% ipython --no-banner

In [1]: import numpy as np

In [2]: from numpy import linalg as LA

In [3]: np.set_printoptions(precision=2, suppress=True, linewidth=200)

In [4]: tidy = lambda a: np.round(a, 2) + 0

In [5]: B = np.array([[-3, -2, -3], [2, 3, 1]])

In [6]: E = np.block([[np.zeros((2, 2)), B], [B.T, np.zeros((3, 3))]])

In [7]: print(E)
[[ 0.  0. -3. -2. -3.]
 [ 0.  0.  2.  3.  1.]
 [-3.  2.  0.  0.  0.]
 [-2.  3.  0.  0.  0.]
 [-3.  1.  0.  0.  0.]]

In [8]: B = np.array([[-2, -5], [-3, 2], [-2, 3], [5, -4], [-1, -2]])

In [9]: print(np.vstack([E, B.T]).shape)
(7, 5)

In [10]: print(B.T @ E.T)
[[-1. 10.  0. -5.  3.]
 [ 5. -8. 19. 16. 17.]]

In [11]: print(LA.matrix_rank(np.vstack([E, B.T])))
5

In [12]: print([round(float(LA.det(E[:i, :i])), 2) + 0 for i in range(1, 6)])
[0.0, 0.0, 0.0, 25.0, 0.0]

In [13]: print(np.all(LA.eigvalsh(E) > 0))
False

In [14]: print(tidy(LA.eigvalsh(E).min()))
-5.79

In [15]: print([round(float(x), 2) for x in LA.svd(E, compute_uv=False)[:3]])
[5.79, 5.79, 1.57]

In [16]: print(np.argsort(-LA.norm(E, axis=0).round(6), kind="stable")[:3])
[0 1 2]

In [17]: B = E / LA.norm(E, axis=1, keepdims=True)

In [18]: gram = B @ B.T

In [19]: print(np.argwhere(np.triu(np.abs(gram) > 0.95, 1)))
[[2 4]]

In [20]: print(tidy(LA.norm(B, axis=1)))
[1. 1. 1. 1. 1.]

In [21]: print(np.degrees(np.arccos(np.clip(gram[4, 0], -1, 1))))
90.0

In [22]: print((np.abs(gram) > 0.9).astype(int))
[[1 0 0 0 0]
 [0 1 0 0 0]
 [0 0 1 1 1]
 [0 0 1 1 0]
 [0 0 1 0 1]]

In [23]: print(tidy(gram))
[[ 1.   -0.85  0.    0.    0.  ]
 [-0.85  1.    0.    0.    0.  ]
 [ 0.    0.    1.    0.92  0.96]
 [ 0.    0.    0.92  1.    0.79]
 [ 0.    0.    0.96  0.79  1.  ]]
